$ ipython --no-banner

In [1]: import numpy as np

In [2]: np.set_printoptions(precision=3, suppress=True, linewidth=140, legacy="1.25")

In [3]: arr = np.load("a.npy")

In [4]: arr
Out[4]: 
array([[-0.335, -0.514, -0.096, -0.141, -0.01 ,  0.464, -0.376, -0.341,  0.145,  0.316, -0.019],
       [-0.28 , -0.199,  0.006, -0.179,  0.019, -0.534, -0.532,  0.479,  0.178, -0.118, -0.085],
       [ 0.112,  0.406, -0.132, -0.196,  0.511, -0.187, -0.344, -0.387,  0.1  ,  0.094,  0.428],
       [-0.056, -0.129,  0.16 , -0.584, -0.255, -0.162,  0.427, -0.163,  0.478, -0.123,  0.264],
       [ 0.056,  0.055, -0.022, -0.199, -0.414, -0.457, -0.1  , -0.467, -0.411,  0.257, -0.333],
       [ 0.168, -0.281,  0.264,  0.353,  0.308, -0.234,  0.014, -0.423,  0.349, -0.311, -0.389],
       [ 0.615, -0.214,  0.425, -0.085,  0.073, -0.017, -0.081,  0.241,  0.071,  0.557,  0.053],
       [ 0.28 , -0.06 , -0.451, -0.517,  0.355,  0.141,  0.123,  0.13 , -0.035, -0.095, -0.509],
       [ 0.056, -0.539,  0.083, -0.113,  0.238, -0.11 ,  0.094, -0.046, -0.605, -0.31 ,  0.381],
       [ 0.224,  0.219,  0.414, -0.268, -0.24 ,  0.374, -0.441, -0.05 , -0.09 , -0.5  , -0.081],
       [ 0.503, -0.212, -0.561,  0.213, -0.401, -0.047, -0.199, -0.04 ,  0.195, -0.186,  0.253]])

In [5]: # orthonormal columns

In [6]: vec = np.array([-9, 4, 2, -4, 4, -6, 3, -2, -8, -7, 2])

In [7]: target = arr @ vec

In [8]: target
Out[8]: array([-5.346,  2.404,  3.447,  1.768,  3.005, -1.388, -9.894, -0.987,  7.719,  0.391, -8.948])

In [9]: print(np.linalg.solve(arr, target + arr[:, 6]))
[-9.  4.  2. -4.  4. -6.  4. -2. -8. -7.  2.]

In [10]: print(np.linalg.solve(arr, target))
[-9.  4.  2. -4.  4. -6.  3. -2. -8. -7.  2.]

In [11]: np.round(np.linalg.solve(arr.T, arr[4]), 3) + 0
Out[11]: array([0., 0., 0., 0., 1., 0., 0., 0., 0., 0., 0.])

In [12]: vec = np.array([1, 0, 3, 2, 1, 0, 3, 2, 2, 2, 0])

In [13]: arr @ vec
Out[13]: array([-1.804, -1.121, -1.582,  0.663, -2.363,  1.245,  3.286, -1.384, -1.32 , -1.913, -1.816])

In [14]: arr @ (2 * vec)
Out[14]: array([-3.607, -2.241, -3.165,  1.326, -4.725,  2.491,  6.573, -2.768, -2.64 , -3.826, -3.631])

In [15]: np.einsum("ij,j->i", arr, vec)
Out[15]: array([-1.804, -1.121, -1.582,  0.663, -2.363,  1.245,  3.286, -1.384, -1.32 , -1.913, -1.816])

In [16]: print(arr @ np.ones(11))
[-0.906 -1.246  0.405 -0.144 -2.034 -0.183  1.637 -0.638 -0.87  -0.439 -0.483]
